% python3 -q
>>> import numpy as np
>>> from numpy import linalg as LA
>>> np.set_printoptions(suppress=True, linewidth=100)
>>> arr = np.loadtxt("dump.csv", delimiter=",")
>>> print(arr.round(2))
[[0.33 0.17 0.17 0.17 0.   0.17 0.   0.  ]
 [0.2  0.4  0.   0.   0.2  0.   0.2  0.  ]
 [0.   0.2  0.4  0.   0.2  0.   0.   0.2 ]
 [0.   0.   0.33 0.33 0.   0.   0.33 0.  ]
 [0.   0.5  0.   0.   0.5  0.   0.   0.  ]
 [0.   0.   0.   0.   0.   1.   0.   0.  ]
 [0.33 0.   0.   0.   0.   0.   0.33 0.33]
 [0.   0.25 0.   0.   0.25 0.25 0.   0.25]]
>>> u, g = arr[6], arr[1]
>>> print(round(u @ u, 2))
0.33
>>> print(np.round(u @ g, 2))
0.13
>>> p = (u @ g) / (u @ u) * u
>>> print(round(float(LA.norm(u + g) ** 2 + LA.norm(u - g) ** 2), 2))
1.23
>>> print(round((g - p) @ u, 2))
0.0
>>> print(p.round(2))
[0.13 0.   0.   0.   0.   0.   0.13 0.13]
>>> K = np.load("w.npy")
>>> print(K)
[[5. 1. 1. 1. 1. 1. 1. 1. 1.]
 [1. 5. 1. 1. 1. 1. 1. 1. 1.]
 [1. 1. 5. 1. 1. 1. 1. 1. 1.]
 [1. 1. 1. 5. 1. 1. 1. 1. 1.]
 [1. 1. 1. 1. 5. 1. 1. 1. 1.]
 [1. 1. 1. 1. 1. 5. 1. 1. 1.]
 [1. 1. 1. 1. 1. 1. 5. 1. 1.]
 [1. 1. 1. 1. 1. 1. 1. 5. 1.]
 [1. 1. 1. 1. 1. 1. 1. 1. 5.]]
>>> vec = np.array([2, 2, 1, 2, 3, 0, 3, 1, 3])
>>> y = K @ vec
>>> b, lr = np.zeros(9), 1 / LA.norm(K, 2) ** 2
>>> for i in range(6):
...     b -= lr * K.T @ (K @ b - y)
...     if i % 2 == 0: print(i, round(LA.norm(K @ b - y), 2))
... 
0 10.8
2 8.85
4 7.25
>>> print(round(float(LA.cond(K)), 2))
3.25
